% ipython --no-banner

In [1]: import numpy as np

In [2]: np.set_printoptions(precision=2, suppress=True, linewidth=100)

In [3]: def rnd(a):
   ...:     return np.round(a, 2) + 0
   ...: 

In [4]: J = 0.5 ** np.abs(np.subtract.outer(np.arange(3), np.arange(3)))

In [5]: J
Out[5]: 
array([[1.  , 0.5 , 0.25],
       [0.5 , 1.  , 0.5 ],
       [0.25, 0.5 , 1.  ]])

In [6]: ev, V = np.linalg.eigh(J)

In [7]: rnd(V.T @ V)
Out[7]: 
array([[1., 0., 0.],
       [0., 1., 0.],
       [0., 0., 1.]])

In [8]: np.abs(V[:, -1]).round(6).argmax()
Out[8]: np.int64(1)

In [9]: rnd(ev.sum()), np.trace(J)
Out[9]: (np.float64(3.0), np.float64(3.0))

In [10]: rnd(np.abs(V[:, -1]))
Out[10]: array([0.54, 0.64, 0.54])

In [11]: rnd(np.linalg.eigvalsh(J + -3 * np.eye(3)))
Out[11]: array([-2.59, -2.25, -1.16])

In [12]: rnd(V.T @ J @ V)
Out[12]: 
array([[0.41, 0.  , 0.  ],
       [0.  , 0.75, 0.  ],
       [0.  , 0.  , 1.84]])

In [13]: rnd(ev)
Out[13]: array([0.41, 0.75, 1.84])

In [14]: rnd(V @ np.diag(ev) @ V.T)
Out[14]: 
array([[1.  , 0.5 , 0.25],
       [0.5 , 1.  , 0.5 ],
       [0.25, 0.5 , 1.  ]])

In [15]: (ev > 1e-8).sum(), (ev < -1e-8).sum()
Out[15]: (np.int64(3), np.int64(0))

In [16]: np.unique(ev.round(6) + 0, return_counts=True)[1]
Out[16]: array([1, 1, 1])

In [17]: f = np.array([4, -6])

In [18]: np.polyval(f, J[2])
Out[18]: array([-5., -4., -2.])

In [19]: np.convolve(J[2], f)
Out[19]: array([ 1. ,  0.5,  1. , -6. ])

In [20]: rnd(np.correlate(J[2], J[0], "full"))
Out[20]: array([0.06, 0.25, 0.75, 1.  , 1.  ])

In [21]: x = np.ones(3)

In [22]: for _ in range(5):
    ...:     x = J @ x
    ...:     x /= np.linalg.norm(x)
    ...:     print(round(x @ J @ x, 2))
    ...: 
1.84
1.84
1.84
1.84
1.84

In [23]: rnd(np.linalg.eigvalsh(J)[-1])
Out[23]: np.float64(1.84)

In [24]: rnd(x)
Out[24]: array([0.54, 0.64, 0.54])

In [25]: A = np.loadtxt("w.csv", delimiter=",")

In [26]: A
Out[26]: 
array([[6., 0., 5.],
       [0., 6., 0.],
       [5., 0., 6.]])

In [27]: # splits into 2 blocks

In [28]: ev, V = np.linalg.eigh(A)

In [29]: rnd(V.T @ A @ V)
Out[29]: 
array([[ 1.,  0.,  0.],
       [ 0.,  6.,  0.],
       [ 0.,  0., 11.]])

In [30]: np.abs(V[:, -1]).round(6).argmax()
Out[30]: np.int64(0)

In [31]: rnd(V.T @ V)
Out[31]: 
array([[1., 0., 0.],
       [0., 1., 0.],
       [0., 0., 1.]])

In [32]: (ev > 1e-8).sum(), (ev < -1e-8).sum()
Out[32]: (np.int64(3), np.int64(0))

In [33]: ev
Out[33]: array([ 1.,  6., 11.])

In [34]: ev.sum(), np.trace(A)
Out[34]: (np.float64(18.0), np.float64(18.0))

In [35]: x = np.ones(3)

In [36]: for _ in range(6):
    ...:     x = A @ x
    ...:     x /= np.linalg.norm(x)
    ...:     print(round(x @ A @ x, 2))
    ...: 
10.35
10.79
10.94
10.98
10.99
11.0

In [37]: rnd(x)
Out[37]: array([0.71, 0.02, 0.71])

In [38]: rnd(np.linalg.eigvalsh(A)[-1])
Out[38]: np.float64(11.0)

In [39]: ev, V = np.linalg.eig(A)

In [40]: rnd(ev)
Out[40]: array([11.,  1.,  6.])

In [41]: rnd(np.sort(np.linalg.eigvals(np.linalg.inv(A))))
Out[41]: array([0.09, 0.17, 1.  ])

In [42]: rnd(A @ V[:, 0] - ev[0] * V[:, 0])
Out[42]: array([0., 0., 0.])

In [43]: rnd(np.sort(np.linalg.eigvals(A @ A)))
Out[43]: array([  1.,  36., 121.])

In [44]: s = 20 * 0.2 ** np.arange(4)

In [45]: Q, _ = np.linalg.qr(np.array([[1.6, -0.5, -1.3, -1.2],
    ...:     [0.8, 0.2, -1.5, 0.4],
    ...:     [-0.3, -1.3, -0.6, 1.0],
    ...:     [-1.5, 2.3, -1.6, -0.2]]))

In [46]: rng = np.random.default_rng(66)

In [47]: M = rng.normal(size=(12, 4)) * s @ Q

In [48]: rnd(M)
Out[48]: 
array([[ -6.78,  -2.25,  -2.35,   8.08],
       [ 20.3 ,   9.13,  11.16, -11.04],
       [ -6.37,  -2.5 ,  -3.6 ,   4.41],
       [-12.08,  -3.41,  -5.81,  14.06],
       [  2.68,   1.74,   2.23,   3.2 ],
       [  1.67,   1.03,   0.87,   0.41],
       [-13.42,  -5.01,  -5.04,  14.53],
       [  3.63,   3.92,   2.97,   5.51],
       [  0.78,  -1.56,  -0.65,  -7.74],
       [  8.42,   2.36,   3.94,  -9.96],
       [  9.59,   2.75,   4.2 , -12.89],
       [ -0.48,   2.3 ,   0.88,   9.68]])

In [49]: theta = np.radians(120)

In [50]: Rm = np.eye(4)

In [51]: Rm[0, 0] = Rm[1, 1] = np.cos(theta)

In [52]: Rm[0, 1], Rm[1, 0] = -np.sin(theta), np.sin(theta)

In [53]: rnd(Rm)
Out[53]: 
array([[-0.5 , -0.87,  0.  ,  0.  ],
       [ 0.87, -0.5 ,  0.  ,  0.  ],
       [ 0.  ,  0.  ,  1.  ,  0.  ],
       [ 0.  ,  0.  ,  0.  ,  1.  ]])

In [54]: B = M @ Rm.T

In [55]: rnd(np.linalg.svd(M, compute_uv=False)), rnd(np.linalg.svd(B, compute_uv=False))
Out[55]: (array([47.15, 16.84,  1.72,  0.51]), array([47.15, 16.84,  1.72,  0.51]))

In [56]: rnd(np.abs(B - M).max(axis=0))
Out[56]: array([38.36,  5.35,  0.  ,  0.  ])

In [57]: np.allclose(np.linalg.norm(M, axis=1), np.linalg.norm(B, axis=1))
Out[57]: True

In [58]: B = M / np.sqrt((M ** 2).mean(axis=1, keepdims=True))

In [59]: np.linalg.matrix_rank(B) == np.linalg.matrix_rank(M)
Out[59]: np.True_

In [60]: np.linalg.matrix_rank(M - M.mean(axis=1, keepdims=True))
Out[60]: np.int64(3)

In [61]: E = np.load("mat.npy")

In [62]: rnd(E)
Out[62]: 
array([[0.99, 0.73, 0.54, 0.98],
       [0.73, 0.55, 0.22, 0.76],
       [0.54, 0.22, 2.39, 0.11],
       [0.98, 0.76, 0.11, 1.07]])

In [63]: # symmetric

In [64]: rnd(np.abs(np.linalg.eigvals(E)).max())
Out[64]: np.float64(3.0)

In [65]: np.allclose(E @ E.T, E.T @ E)
Out[65]: True

In [66]: rnd(E @ E)
Out[66]: 
array([[2.77, 1.98, 2.09, 2.64],
       [1.98, 1.46, 1.11, 1.97],
       [2.09, 1.11, 6.07, 1.07],
       [2.64, 1.97, 1.07, 2.7 ]])

In [67]: np.trace(E)
Out[67]: np.float64(5.0)

In [68]: np.allclose(E, E.T)
Out[68]: True
